$ python3 -q
>>> import numpy as np
>>> np.set_printoptions(suppress=True, linewidth=100)
>>> m1 = np.load("test4.npy")
>>> print(m1)
[[0 0 0 0]
 [0 2 0 0]
 [0 0 0 0]
 [0 0 0 0]]
>>> left, sv, VT = np.linalg.svd(m1)
>>> V = VT[:(sv > 1e-8).sum()]
>>> rng = np.random.default_rng(29096)
>>> x = m1[3] + -2 * m1[2] + rng.integers(2) * np.eye(4)[0]
>>> print(x)
[0. 0. 0. 0.]
>>> print(np.linalg.matrix_rank(np.vstack([m1, x])))
1
>>> print(np.diag(V.T @ V))
[0. 1. 0. 0.]
>>> F = np.array([[-3, -4, -5],
...     [-3, 0, -4],
...     [-7, 5, 1],
...     [-6, 1, -3],
...     [-9, 6, -8],
...     [-12, 11, -8],
...     [-8, 15, -3],
...     [-5, 12, -6],
...     [0, 9, -9],
...     [-2, 14, -11],
...     [-7, 16, -8],
...     [-8, 15, -4],
...     [-4, 13, -9],
...     [1, 11, -4],
...     [-3, 8, -7],
...     [-3, 5, -5]])
>>> labels = F[:, 0] > np.median(F[:, 0])
>>> u = F[labels].mean(axis=0) - F[~labels].mean(axis=0)
>>> print(((F - F.mean(axis=0)) @ u > 0).astype(int))
[1 1 0 1 0 0 0 0 1 1 0 0 0 1 1 1]
>>> print(u.round(2))
[ 5.62 -3.12 -1.88]
>>> x = np.array([6, 3, 2, 0])
>>> print(np.sign((m1 @ x).round(6)))
[0 1 0 0]
>>> print(m1 @ x)
[0 6 0 0]
>>> print(np.linalg.norm(m1 @ x) <= np.linalg.norm(m1, 2) * np.linalg.norm(x) + 1e-9)
True
>>> print(m1 @ (2 * x))
[ 0 12  0  0]
>>> print((m1 * x).sum(axis=1))
[0 6 0 0]
>>> other = np.array([[-2, -1, -1, 5], [0, -1, 0, -1], [3, 2, 3, -3], [-4, -3, -3, 1]])
>>> A = np.triu(other)
>>> print(A)
[[-2 -1 -1  5]
 [ 0 -1  0 -1]
 [ 0  0  3 -3]
 [ 0  0  0  1]]
>>> labels = rng.permutation(4)
>>> other = A[:, labels] * rng.choice([-1, 1], 4)
>>> print(other)
[[-1 -5  1 -2]
 [ 0  1  1  0]
 [ 3  3  0  0]
 [ 0 -1  0  0]]
>>> left, _, VT = np.linalg.svd(A.T @ other)
>>> print(np.round(np.linalg.lstsq(A, other)[0], 2) + 0)
[[ 0.  0.  0.  1.]
 [ 0.  0. -1.  0.]
 [ 1.  0.  0.  0.]
 [ 0. -1.  0.  0.]]
>>> print(labels)
[2 3 1 0]
>>> print(np.linalg.matrix_power(A - np.diag(np.diag(A)), 4))
[[0 0 0 0]
 [0 0 0 0]
 [0 0 0 0]
 [0 0 0 0]]
>>> print([int(np.linalg.matrix_rank(np.linalg.matrix_power(A, p))) for p in range(1, 5)])
[4, 4, 4, 4]
>>> O, Rm = np.linalg.qr(A)
>>> print(abs(Rm[0, 0]), round(float(np.linalg.norm(A[:, 0])), 2))
2.0 2.0
>>> print(np.allclose(Rm.T @ Rm, A.T @ A))
True
>>> def softmax(z):
...     e = np.exp(z - z.max(axis=-1, keepdims=True))
...     return e / e.sum(axis=-1, keepdims=True)
... 
>>> print(np.round(softmax(A[1] + -1), 2))
[0.37 0.13 0.37 0.13]
>>> print(softmax(A).sum(axis=1))
[1. 1. 1. 1.]
>>> S = A @ A.T / np.sqrt(4)
>>> print(np.round(softmax(S)[1] @ A, 2))
[-0.03 -0.36  1.68 -1.87]
>>> print(softmax(S).round(6).argmax(axis=1))
[0 2 2 0]
>>> print(np.round(softmax(S), 2) + 0)
[[1.   0.   0.   0.  ]
 [0.02 0.34 0.56 0.08]
 [0.   0.   1.   0.  ]
 [0.83 0.04 0.02 0.11]]
>>> mat = np.eye(2, dtype=int)[rng.permutation(2)]
>>> print(mat)
[[0 1]
 [1 0]]
>>> # symmetric, so the eigenvalues are real
>>> other = mat ** -1
Traceback (most recent call last):
  File "<python-input-46>", line 1, in <module>
    other = mat ** -1
            ~~~~^^~~~
ValueError: Integers to negative integer powers are not allowed.
>>> other = np.linalg.inv(mat)
>>> print(round(np.linalg.det(mat) * np.linalg.det(other), 2))
1.0
>>> print(other)
[[0. 1.]
 [1. 0.]]
>>> print(np.round(np.linalg.inv(other), 2))
[[0. 1.]
 [1. 0.]]
>>> C2 = F.T @ F
>>> print(np.round(np.linalg.eigvalsh(C2)[::-1], 2))
[2586.73  208.15  156.12]
>>> print(np.allclose(C2, C2.T))
True
>>> print(np.linalg.matrix_rank(C2))
3
>>> print(C2)
[[ 569 -735  438]
 [-735 1705 -896]
 [ 438 -896  677]]
>>> print((F @ F.T).shape)
(16, 16)
>>> print(np.diag(C2))
[ 569 1705  677]
>>> print(np.round(np.linalg.svd(F, compute_uv=False) ** 2, 2))
[2586.73  208.15  156.12]
>>> x = np.ones(3)
>>> for _ in range(7):
...     x = C2 @ x
...     x /= np.linalg.norm(x)
...     print(round(x @ C2 @ x, 2))
... 
607.87
2524.36
2586.35
2586.73
2586.73
2586.73
2586.73
>>> print(x.round(2))
[ 0.39 -0.8   0.46]
>>> print(np.round(np.linalg.eigvalsh(C2)[-1], 2))
2586.73
>>> hat = np.triu(np.array([[4, 3], [6, 3]]), 1) + np.eye(2)
>>> other = hat @ mat @ np.linalg.inv(hat)
>>> print(np.poly(other))
[ 1.  0. -1.]
>>> print(np.trace(other), np.trace(mat))
0.0 0
>>> print(other)
[[ 3. -8.]
 [ 1. -3.]]
>>> K = np.load("run13.npy")
>>> print(K)
[[ 2 -1  0  0]
 [ 1  1  0  0]
 [ 0  0  2 -1]
 [ 0  0  1  1]]
>>> print(np.round(np.sort(np.linalg.eigvals(K).real), 2))
[1.5 1.5 1.5 1.5]
>>> print(round(float(np.linalg.det(K)), 2))
9.0
>>> print(np.flatnonzero(np.linalg.matrix_power((K != 0) + (K.T != 0) + np.eye(4), 4)[3]))
[2 3]
>>> u = np.array([1, 2])
>>> print(np.correlate(K[3], K[2], "full"))
[ 0  0 -1  1  2  0  0]
>>> print(np.convolve(K[3], u))
[0 0 1 3 2]
>>> print(np.polyval(u, K[3]))
[2 2 3 3]
>>> print(np.array([np.convolve(row, u, "same") for row in K]))
[[ 2  3 -2  0]
 [ 1  3  2  0]
 [ 0  0  2  3]
 [ 0  0  1  3]]
>>> W0 = np.load("x.npy")
>>> print(W0)
[[ -8   0   0]
 [-10   0   0]
 [ -2   0   0]
 [  8   0   0]]
>>> x = np.array([2, 1, 0])
>>> h1 = np.maximum(W0 @ x, 0)
>>> print(np.round(np.tanh(W0 @ x), 2))
[-1. -1. -1.  1.]
>>> print(np.maximum(W0 @ x, 0) - np.maximum(-W0 @ x, 0))
[-16 -20  -4  16]
>>> print(np.flatnonzero(h1 > 1e-9))
[3]
>>> other = W0[0, 0] * W0[1:] - np.outer(W0[1:, 0], W0[0])
>>> print(other)
[[0 0 0]
 [0 0 0]
 [0 0 0]]
>>> print(W0[:, 0] / W0[0, 0])
[ 1.    1.25  0.25 -1.  ]
>>> print(np.linalg.matrix_rank(other), np.linalg.matrix_rank(W0))
0 1
>>> arr = np.array([[4.0, 1.0, 0.0], [0.0, 4.0, 1.0], [0.0, 0.0, 4.0]])
>>> # triangular: eigenvalues sit on the diagonal
>>> print(np.round(np.linalg.det(arr.T), 2))
64.0
>>> print(round(float(np.linalg.det(arr[::-1])), 2))
-64.0
>>> print(np.einsum("ij,ji->", arr, arr))
48.0
>>> print(np.kron(np.eye(2, dtype=int), arr))
[[4. 1. 0. 0. 0. 0.]
 [0. 4. 1. 0. 0. 0.]
 [0. 0. 4. 0. 0. 0.]
 [0. 0. 0. 4. 1. 0.]
 [0. 0. 0. 0. 4. 1.]
 [0. 0. 0. 0. 0. 4.]]
>>> print(np.poly(arr))
[  1. -12.  48. -64.]
>>> print(np.round(np.linalg.eigvals(arr), 2))
[4. 4. 4.]
>>> other = np.array([[-3, 1, 3], [-2, 1, -5], [4, 5, 4]])
>>> print(np.vstack([arr, other.T]).shape)
(6, 3)
>>> print(np.einsum("ik,kj->ij", arr, other))
[[-14.   5.   7.]
 [ -4.   9. -16.]
 [ 16.  20.  16.]]
>>> print(np.linalg.matrix_rank(np.vstack([arr, other.T])))
3
>>> print(np.einsum("ij,ij->i", arr, arr))
[17. 17. 16.]
>>> print(np.einsum("ik,kj->ji", arr, other))
[[-14.  -4.  16.]
 [  5.   9.  20.]
 [  7. -16.  16.]]
>>> E = np.array([[2.82, 4.54, -3.64],
...     [2.94, 3.97, -3.36],
...     [3.35, 3.89, -3.98],
...     [2.4, 3.9, -4.06],
...     [3.19, -4.0, 1.82],
...     [2.69, -3.78, 1.91],
...     [2.79, -4.23, 1.87],
...     [2.99, -3.34, 1.84],
...     [-4.57, 0.86, -2.71],
...     [-3.97, 0.94, -2.12],
...     [-3.69, 1.02, -2.18],
...     [-3.93, 1.01, -1.96]])
>>> labels = E[:, 0] > np.median(E[:, 0])
>>> u = E[labels].mean(axis=0) - E[~labels].mean(axis=0)
>>> print(((E - E.mean(axis=0)) @ u > 0).astype(int))
[1 1 1 1 1 1 1 1 0 0 0 0]
>>> print(u.round(2))
[ 4.86 -0.52  0.95]
>>> other = E / np.linalg.norm(E, axis=1, keepdims=True)
>>> C2 = other @ other.T
>>> print(np.argwhere(np.triu(np.abs(C2) > 0.95, 1)))
[[ 0  1]
 [ 0  2]
 [ 0  3]
 [ 1  2]
 [ 1  3]
 [ 2  3]
 [ 4  5]
 [ 4  6]
 [ 4  7]
 [ 5  6]
 [ 5  7]
 [ 6  7]
 [ 8  9]
 [ 8 10]
 [ 8 11]
 [ 9 10]
 [ 9 11]
 [10 11]]
>>> print((np.abs(C2) > 0.9).astype(int))
[[1 1 1 1 0 0 0 0 0 0 0 0]
 [1 1 1 1 0 0 0 0 0 0 0 0]
 [1 1 1 1 0 0 0 0 0 0 0 0]
 [1 1 1 1 0 0 0 0 0 0 0 0]
 [0 0 0 0 1 1 1 1 0 0 0 0]
 [0 0 0 0 1 1 1 1 0 0 0 0]
 [0 0 0 0 1 1 1 1 0 0 0 0]
 [0 0 0 0 1 1 1 1 0 0 0 0]
 [0 0 0 0 0 0 0 0 1 1 1 1]
 [0 0 0 0 0 0 0 0 1 1 1 1]
 [0 0 0 0 0 0 0 0 1 1 1 1]
 [0 0 0 0 0 0 0 0 1 1 1 1]]
>>> x = np.array([1, 1, 1])
>>> y = E @ x
>>> print(y.round(2))
[ 3.72  3.55  3.26  2.24  1.01  0.82  0.43  1.49 -6.42 -5.15 -4.85 -4.88]
>>> print(np.round(np.linalg.solve(E.T @ E, E.T @ y), 2))
[1. 1. 1.]
>>> print(np.round(np.linalg.pinv(E) @ E, 2) + 0)
[[1. 0. 0.]
 [0. 1. 0.]
 [0. 0. 1.]]
>>> print(np.round(np.linalg.lstsq(E, y)[0], 2))
[1. 1. 1.]
>>> y = y + 0.02 * rng.normal(size=12)
>>> print(y.round(2))
[ 3.72  3.57  3.27  2.23  1.02  0.81  0.41  1.49 -6.44 -5.18 -4.9  -4.89]
>>> c, *_ = np.linalg.lstsq(E, y)
>>> print([round(float(np.linalg.norm(np.linalg.solve(E.T @ E + lam * np.eye(3), E.T @ y))), 2) for lam in (0, 1, 10, 100)])
[1.74, 1.64, 1.2, 0.61]
>>> print(np.round(E.T @ (y - E @ c), 2) + 0)
[0. 0. 0.]
>>> print(c.round(2))
[1.   1.01 1.01]
